$ python3 -q
>>> import numpy as np
>>> np.set_printoptions(precision=1, suppress=True, linewidth=120, legacy="1.25")
>>> def rnd(a):
...     return np.round(a, 1) + 0
... 
>>> mat = np.array([[-3, 3, 1], [-2, 4, 2], [-3, 3, 1]])
>>> print(rnd(np.linalg.eigvals(mat)))
[ 4. -2.  0.]
>>> np.einsum("ii->", mat)
2
>>> rnd(np.linalg.det(mat[::-1]))
0.0
>>> rnd(np.linalg.det(2 * mat)), rnd(np.linalg.det(mat))
(0.0, 0.0)
>>> E = np.array([[0, 1, 0, 0], [1, 0, 0, 1], [0, 0, 0, 1], [0, 1, 1, 0]])
>>> try:
...     np.linalg.cholesky(E)
... except np.linalg.LinAlgError as e:
...     print("failed:", e)
... 
failed: Matrix is not positive definite
>>> [round(float(np.linalg.det(E[:i, :i])), 2) + 0 for i in range(1, 5)]
[0.0, -1.0, 0.0, 1.0]
>>> np.all(np.linalg.eigvalsh(E) > 0)
False
>>> f, g = E[1], E[2]
>>> print(f @ g)
1
>>> p = (f @ g) / (f @ f) * f
>>> g - p
array([-0.5,  0. ,  0. ,  0.5])
>>> p
array([0.5, 0. , 0. , 0.5])
>>> print((g - p) @ f)
0.0
>>> np.outer(f, g)
array([[0, 0, 0, 1],
       [0, 0, 0, 0],
       [0, 0, 0, 0],
       [0, 0, 0, 1]])
>>> ev, V = np.linalg.eigh(E)
>>> x0 = np.array([1, -1, -2, -3])
>>> print((np.sign(V[:, -1].round(6)) == np.sign(V[0, -1].round(6))).astype(int))
[1 1 1 1]
>>> rnd(x0 @ E @ x0 / (x0 @ x0)), rnd(ev[0]), rnd(ev[-1])
(1.1, -1.6, 1.6)
>>> x0 @ E @ x0
16
>>> rnd(V * np.maximum(ev, 0) @ V.T)
array([[0.4, 0.5, 0. , 0.2],
       [0.5, 0.7, 0.2, 0.5],
       [0. , 0.2, 0.4, 0.5],
       [0.2, 0.5, 0.5, 0.7]])
>>> proj = np.triu(np.array([[3, -3, 2, 1], [3, 1, 1, 3], [-1, -1, -2, -2], [3, 1, 1, -2]]), 1) + np.eye(4)
>>> B = proj @ E @ np.linalg.inv(proj)
>>> print(rnd(np.linalg.det(B)))
1.0
>>> np.trace(B), np.trace(E)
(0.0, 0)
>>> A = np.array([[0, 1], [1, 0]])
>>> print(A)
[[0 1]
 [1 0]]
>>> x0 = np.array([3, -2])
>>> h = np.maximum(A @ x0, 0)
>>> np.flatnonzero(h > 1e-9)
array([1])
>>> rnd(np.tanh(A @ x0))
array([-1.,  1.])
>>> h
array([0, 3])
>>> rng = np.random.default_rng(543973)
>>> idx = rng.permutation(2)
>>> idx
array([0, 1])
>>> B = A[idx][:, idx]
>>> np.allclose(B, A)
True
>>> np.trace(B)
0
>>> B
array([[0, 1],
       [1, 0]])
>>> rnd(np.sort(np.abs(np.linalg.eigvals(B))))
array([1., 1.])
>>> arr = np.array([[3, 2, 1, 0], [2, 0, 2, 3], [2, 3, 0, 3]])
>>> arr[-1] = arr[0] + -1 * arr[1]
>>> arr
array([[ 3,  2,  1,  0],
       [ 2,  0,  2,  3],
       [ 1,  2, -1, -3]])
>>> U, sig, VT = np.linalg.svd(arr)
>>> V = VT[:(sig > 1e-8).sum()]
>>> x0 = arr[2] + 2 * arr[0] + rng.integers(2) * np.eye(4)[1]
>>> x0
array([ 7.,  7.,  1., -3.])
>>> np.linalg.matrix_rank(np.vstack([arr, x0]))
3
>>> rnd(V.T @ V)
array([[ 0.6,  0.4,  0.2,  0.1],
       [ 0.4,  0.4,  0. , -0.3],
       [ 0.2,  0. ,  0.2,  0.3],
       [ 0.1, -0.3,  0.3,  0.7]])
>>> U, sig, VT = np.linalg.svd(arr)
>>> rnd(sig)
array([5.1, 4.5, 0. ])
>>> B = U[:, :2] @ np.diag(sig[:2]) @ VT[:2]
>>> rnd(np.linalg.norm(arr - B) / np.linalg.norm(arr))
0.0
>>> np.linalg.matrix_rank(B)
2
>>> print(rnd(B))
[[ 3.  2.  1.  0.]
 [ 2.  0.  2.  3.]
 [ 1.  2. -1. -3.]]
>>> arr @ arr
Traceback (most recent call last):
  File "<python-input-59>", line 1, in <module>
    arr @ arr
    ~~~~^~~~~
ValueError: matmul: Input operand 1 has a mismatch in its core dimension 0, with gufunc signature (n?,k),(k,m?)->(n?,m?) (size 3 is different from 4)
>>> gram = arr.T @ arr
>>> gram
array([[14,  8,  6,  3],
       [ 8,  8,  0, -6],
       [ 6,  0,  6,  9],
       [ 3, -6,  9, 18]])
>>> print(np.diag(gram))
[14  8  6 18]
>>> rnd(np.linalg.svd(arr, compute_uv=False) ** 2)
array([25.6, 20.4,  0. ])
>>> rnd(np.linalg.eigvalsh(gram)[::-1])
array([25.6, 20.4,  0. ,  0. ])
>>> print(np.trace(gram), (arr ** 2).sum())
46 46
>>> np.linalg.cond(arr) > 100
True
>>> np.argsort(-np.linalg.norm(arr, axis=0).round(6), kind="stable")[:3]
array([3, 0, 1])
>>> print(rnd(np.linalg.norm(arr, 2) / np.linalg.norm(arr)))
0.7
>>> f = np.array([2, 0, 2, 2])
>>> m1 = 5 * np.eye(4) + np.outer(f, f)
>>> m1
array([[9., 0., 4., 4.],
       [0., 5., 0., 0.],
       [4., 0., 9., 4.],
       [4., 0., 4., 9.]])
>>> x0 = np.array([2, 4, 2, -5])
>>> m1 * x0
array([[ 18.,   0.,   8., -20.],
       [  0.,  20.,   0.,  -0.],
       [  8.,   0.,  18., -20.],
       [  8.,   0.,   8., -45.]])
>>> print((m1 * x0).sum(axis=1))
[  6.  20.   6. -29.]
>>> m1 @ np.eye(4)[0]
array([9., 0., 4., 4.])
>>> np.einsum("ij,j->i", m1, x0)
array([  6.,  20.,   6., -29.])
>>> print((m1 @ x0).argmax())
1
>>> m1 @ (2 * x0)
array([ 12.,  40.,  12., -58.])
>>> np.sign((m1 @ x0).round(6))
array([ 1.,  1.,  1., -1.])
>>> q = m1.astype(float).copy()
>>> for j in range(4):
...     q[:, j] -= q[:, :j] @ (q[:, :j].T @ q[:, j])
...     q[:, j] /= np.linalg.norm(q[:, j])
... 
>>> rnd(q)
array([[ 0.8,  0. , -0.5, -0.3],
       [ 0. ,  1. ,  0. ,  0. ],
       [ 0.4,  0. ,  0.9, -0.3],
       [ 0.4,  0. ,  0.1,  0.9]])
>>> print(rnd(np.linalg.norm(q, axis=0)))
[1. 1. 1. 1.]
>>> rnd(q.T @ q)
array([[1., 0., 0., 0.],
       [0., 1., 0., 0.],
       [0., 0., 1., 0.],
       [0., 0., 0., 1.]])
>>> rnd(q @ q.T)
array([[1., 0., 0., 0.],
       [0., 1., 0., 0.],
       [0., 0., 1., 0.],
       [0., 0., 0., 1.]])
>>> rnd(np.linalg.svd(q, compute_uv=False))
array([1., 1., 1., 1.])
>>> B = m1 / np.sqrt((m1 ** 2).mean(axis=1, keepdims=True))
>>> print(rnd(m1 - m1.mean(axis=1, keepdims=True)))
[[ 4.8 -4.2 -0.2 -0.2]
 [-1.2  3.8 -1.2 -1.2]
 [-0.2 -4.2  4.8 -0.2]
 [-0.2 -4.2 -0.2  4.8]]
>>> np.linalg.matrix_rank(m1 - m1.mean(axis=1, keepdims=True))
3
>>> rnd(B[2])
array([0.8, 0. , 1.7, 0.8])
>>> feats = np.load("out4.npy")
>>> feats
array([[ 27,  27,   9],
       [ -3,  -3,  -1],
       [-27, -27,  -9]])
>>> E @ E
array([[1, 0, 0, 1],
       [0, 2, 1, 0],
       [0, 1, 1, 0],
       [1, 0, 0, 2]])
>>> np.allclose(E, E.T)
True
>>> E.inv()
Traceback (most recent call last):
  File "<python-input-95>", line 1, in <module>
    E.inv()
    ^^^^^
AttributeError: 'numpy.ndarray' object has no attribute 'inv'
>>> print(rnd(np.abs(np.linalg.eigvals(E)).max()))
1.6
>>> assert E == E.T
Traceback (most recent call last):
  File "<python-input-97>", line 1, in <module>
    assert E == E.T
           ^^^^^^^^
ValueError: The truth value of an array with more than one element is ambiguous. Use a.any() or a.all()
>>> data = np.load("data.npy")
>>> data
array([[2, 2, 2],
       [2, 4, 4],
       [2, 4, 6]])
>>> Lm = np.linalg.cholesky(data)
>>> print(rnd(Lm @ Lm.T))
[[2. 2. 2.]
 [2. 4. 4.]
 [2. 4. 6.]]
>>> x0 = np.array([2, 2, 2])
>>> rhs = data @ x0
>>> rhs
array([12, 20, 24])
>>> rnd(np.linalg.solve(data, rhs + data[:, 2]))
array([2., 2., 3.])
>>> rnd(np.linalg.solve(data, 5 * rhs))
array([10., 10., 10.])
>>> ev, V = np.linalg.eigh(data)
>>> x0 = np.array([0, 1, 1])
>>> rnd(V * np.abs(ev) @ V.T)
array([[2., 2., 2.],
       [2., 4., 4.],
       [2., 4., 6.]])
>>> print((np.sign(V[:, -1].round(6)) == np.sign(V[0, -1].round(6))).astype(int))
[1 1 1]
>>> x0 @ data @ x0 / (x0 @ x0), rnd(ev[0]), rnd(ev[-1])
(9.0, 0.6, 10.1)
>>> x0 @ data @ x0
18
>>> W0 = np.load("run5.npy")
>>> W0
array([[ -5. , -16.3, -10.5],
       [ -5.1, -17.7,  -7.8],
       [  1.2,   4.2,  19.5],
       [-18. ,  -8.4,  -2.6],
       [ -0.8, -15.8, -12.2],
       [  3.7,   6.5, -18.6],
       [  0.2, -10.7, -16.9],
       [-11.8,  15.2,   5.6],
       [  6.7,  18.7,   2.4],
       [ -4.7, -17. ,  -9.4],
       [-13.4,  13. ,  -7.2],
       [ -9. ,   0.7, -17.8],
       [ 18.4,  -4.5,  -6.5],
       [ 10.8,  -8.3,  14.7],
       [ -7.8,  17.4,  -6.1],
       [  8.1,  10.6, -14.9],
       [-13.5, -14.6,   1.9],
       [-17.3,   2.2,   9.7],
       [ 15.8,   4.2,  11.6],
       [  7.5,  11.4,  14.6],
       [ -6.4, -16.4,   9.4],
       [ -1.4,  15.8,  12.2],
       [ 10.5,  -2.8, -16.8],
       [  4.7,   2.7, -19.3]])
>>> x0 = np.array([1, 2, 1])
>>> rhs = W0 @ x0
>>> c, lr = np.zeros(3), 1 / np.linalg.norm(W0, 2) ** 2
>>> for i in range(200):
...     c -= lr * W0.T @ (W0 @ c - rhs)
...     if i % 50 == 0: print(i, round(np.linalg.norm(W0 @ c - rhs), 1))
... 
0 19.2
50 0.0
100 0.0
150 0.0
>>> rnd(np.linalg.cond(W0))
1.4
